$ python3 -q
>>> import numpy as np
>>> np.set_printoptions(precision=1, suppress=True, linewidth=200)
>>> rng = np.random.default_rng(23895)
>>> theta = rng.uniform(0, 2 * np.pi, 33)
>>> O, _ = np.linalg.qr(np.array([[0.9, 1.1], [-0.1, -0.7], [-0.7, 0.3]]))
>>> M = 10 * np.c_[np.cos(theta), np.sin(theta)] @ O.T
>>> M.round(1) + 0
array([[-2.3, -3.4,  9.1],
       [ 2.8,  3.1, -9.1],
       [ 7.9, -1. , -6. ],
       [ 9. , -4.4, -0.2],
       [ 8.9, -4.5,  0. ],
       [-3.7, -2.6,  8.9],
       [ 5.8, -5.8,  5.7],
       [ 5.3,  1.5, -8.4],
       [ 9.1, -4.1, -0.9],
       [-7.9,  1. ,  6. ],
       [ 6.6, -5.7,  4.9],
       [-7.8,  0.8,  6.2],
       [ 7.3, -0.2, -6.9],
       [ 6.3, -5.8,  5.3],
       [ 8.9, -2.7, -3.6],
       [-7.6,  5.5, -3.4],
       [ 6.8,  0.3, -7.3],
       [-8. ,  5.3, -2.7],
       [ 9. , -3. , -3.1],
       [ 7.4, -5.6,  3.7],
       [ 7.8, -5.4,  3.1],
       [ 6.9,  0.2, -7.2],
       [-3. ,  5.4, -7.8],
       [-3. , -3. ,  9. ],
       [-2.1,  5.2, -8.3],
       [-5.3,  5.8, -6.2],
       [-6. , -1. ,  8. ],
       [-9. ,  4.4,  0.1],
       [-1.2, -4. ,  9.1],
       [ 3.3,  2.8, -9. ],
       [ 9.1, -3.5, -2. ],
       [-5. ,  5.7, -6.5],
       [-8.8,  2.3,  4.2]])
>>> # looks like rank 2
>>> dist = np.linalg.norm(M[:, None] - M[None], axis=-1)
>>> print(np.flatnonzero(dist[29] < dist.mean() / 2))
[ 1  7 12 16 21 24 29]
>>> print(dist[:5, :5])
[[ 0.  20.  18.4 14.7 14.5]
 [20.   0.   7.2 13.2 13.3]
 [18.4  7.2  0.   6.8  7. ]
 [14.7 13.2  6.8  0.   0.2]
 [14.5 13.3  7.   0.2  0. ]]
>>> print((dist + 1e9 * np.eye(33)).round(6).argmin(axis=1))
[23 29 12  4  3 23 13 16  3 11 13  9 21 10 18 17 21 15 14 20 19 16 24  0 22 31  5 17  0  1 18 25  9]
>>> dist.mean(axis=1).argmax()
np.int64(27)
>>> dist[29].round(6).argsort(kind="stable")[:4]
array([29,  1,  7, 16])
>>> np.linalg.norm(M, axis=1)
array([10., 10., 10., 10., 10., 10., 10., 10., 10., 10., 10., 10., 10., 10., 10., 10., 10., 10., 10., 10., 10., 10., 10., 10., 10., 10., 10., 10., 10., 10., 10., 10., 10.])
>>> dist.shape
(33, 33)
>>> mat = np.load("sample8.npy")
>>> print(mat)
[[-2  0  0 -2 -2  2]
 [-2 -2  0 -1  1 -2]
 [ 0  0 -1  0  0  0]
 [-3 -3  0  2  3  2]
 [ 0 -3  0 -1  0  1]
 [-1  3  0  1 -2  0]]
>>> # splits into 2 blocks
>>> labels = rng.permutation(6)
>>> A2 = mat[:, labels] * rng.choice([-1, 1], 6)
>>> A2
array([[ 0,  0,  2,  2, -2,  2],
       [-2,  0, -1, -2, -2,  1],
       [ 0, -1,  0,  0,  0,  0],
       [-3,  0, -3,  2, -3, -2],
       [-3,  0,  0,  1,  0,  1],
       [ 3,  0,  2,  0, -1, -1]])
>>> U, _, VT = np.linalg.svd(mat.T @ A2)
>>> print(labels)
[1 2 4 5 0 3]
>>> print(np.round(U @ VT, 1) + 0)
[[ 0.  0.  0.  0.  1.  0.]
 [ 1.  0.  0.  0.  0.  0.]
 [ 0.  1.  0.  0.  0.  0.]
 [ 0.  0.  0.  0.  0. -1.]
 [ 0.  0. -1.  0.  0.  0.]
 [ 0.  0.  0.  1.  0.  0.]]
>>> A2 = mat / np.linalg.norm(mat, axis=1, keepdims=True)
>>> G = A2 @ A2.T
>>> (np.abs(G) > 0.9).astype(int)
array([[1, 0, 0, 0, 0, 0],
       [0, 1, 0, 0, 0, 0],
       [0, 0, 1, 0, 0, 0],
       [0, 0, 0, 1, 0, 0],
       [0, 0, 0, 0, 1, 0],
       [0, 0, 0, 0, 0, 1]])
>>> G[4]
array([ 0.3,  0.4,  0. ,  0.5,  1. , -0.8])
>>> T = np.stack([mat, 5 * mat, mat[::-1]])
>>> T.shape
(3, 6, 6)
>>> (T @ mat.T).shape
(3, 6, 6)
>>> np.linalg.matrix_rank(T)
array([6, 6, 6])
>>> np.linalg.matrix_rank(T.reshape(3, -1))
np.int64(2)
>>> np.einsum("bij,cij->bc", T, T)
array([[  92,  460,   18],
       [ 460, 2300,   90],
       [  18,   90,   92]])
>>> T.sum(axis=0)
array([[-13,   3,   0, -11, -14,  12],
       [-12, -15,   0,  -7,   6, -11],
       [ -3,  -3,  -6,   2,   3,   2],
       [-18, -18,  -1,  12,  18,  12],
       [ -2, -20,   0,  -7,   1,   4],
       [ -8,  18,   0,   4, -14,   2]])
>>> O, _ = np.linalg.qr(np.array([[0.0, 0.4, -0.1, 1.2],
...     [1.6, 1.2, -0.3, 0.4],
...     [-1.4, -0.9, -1.4, 1.4],
...     [-1.2, -1.7, -0.5, -0.7]]))
>>> W0 = O[:, :4]
>>> print(W0.round(1) + 0)
[[ 0.   0.5  0.   0.9]
 [-0.7 -0.2 -0.7  0.1]
 [ 0.6  0.4 -0.7 -0.2]
 [ 0.5 -0.8 -0.1  0.4]]
>>> cen = M - M.mean(axis=0)
>>> vecs = np.linalg.svd(cen)[2][:2]
>>> A2 = cen - cen @ vecs.T @ vecs
>>> np.round(A2.std(axis=0), 1) + 0
array([0., 0., 0.])
>>> print(np.round(np.linalg.norm(A2) / np.linalg.norm(cen), 1))
0.0
>>> print((cen @ vecs.T).std(axis=0))
[7.3 6.7]
>>> X = np.loadtxt("out16.csv", delimiter=",")
>>> X
array([[ 1.9,  1.6,  0.2,  0.2,  0.2],
       [ 0.6,  0.7, -0.5,  0.5, -0.3],
       [ 0.3, -1.3,  1.2, -1.1, -0.8],
       [-1.5,  0.8,  1.1,  1.6,  0.5],
       [-0.9, -0.4, -2.7, -0.2, -0.4],
       [ 0.2,  0. ,  1.6,  0.8,  0. ],
       [-0.7,  0.8,  0.3,  0.3,  0. ],
       [ 0.4,  0. , -0.4, -0.2,  0.2],
       [ 1.2, -0.4,  0.4,  0.8,  1. ],
       [ 4.2,  0.3, -4.8, -2.1, -1.2],
       [-0.4, -0.2, -0.1, -0.1, -0.2],
       [-0.4, -1.8,  0.4,  0.9, -1. ],
       [-0.2, -0.4, -1.1,  1.8,  1.7],
       [ 0.7, -1.4,  1. ,  0.7, -1.1],
       [-1.1,  0. ,  0.6,  0.2, -1.9],
       [ 0.5, -0.8, -0.6,  1. ,  1. ],
       [ 0.2, -0.3,  2.2, -0.3, -2. ],
       [ 1. ,  0. , -1.3, -1.4,  0.6],
       [-1.4,  0. , -1.2,  0.4,  0.2]])
>>> cen = (X - X.mean(axis=0)) / X.std(axis=0)
>>> cen.std(axis=0)
array([1., 1., 1., 1., 1.])
>>> beta = np.linalg.lstsq(np.delete(cen, 3, axis=1), cen[:, 3])[0]
>>> np.abs(beta).argmax()
np.int64(3)
>>> P = X @ np.linalg.solve(X.T @ X, X.T)
>>> print(np.round(P @ X[:, 4], 1) + 0)
[ 0.2 -0.3 -0.8  0.5 -0.4  0.   0.   0.2  1.  -1.2 -0.2 -1.   1.7 -1.1 -1.9  1.  -2.   0.6  0.2]
>>> np.allclose(P @ P, P)
True
>>> print(np.round(np.diag(P), 1) + 0)
[0.4 0.2 0.3 0.2 0.4 0.1 0.1 0.  0.2 0.8 0.  0.4 0.4 0.3 0.3 0.2 0.3 0.2 0.2]
>>> np.round(np.linalg.eigvalsh(P), 1) + 0
array([0., 0., 0., 0., 0., 0., 0., 0., 0., 0., 0., 0., 0., 0., 1., 1., 1., 1., 1.])
>>> round(np.trace(P), 1)
np.float64(5.0)
>>> np.linalg.matrix_rank(np.eye(19) - P)
np.int64(14)
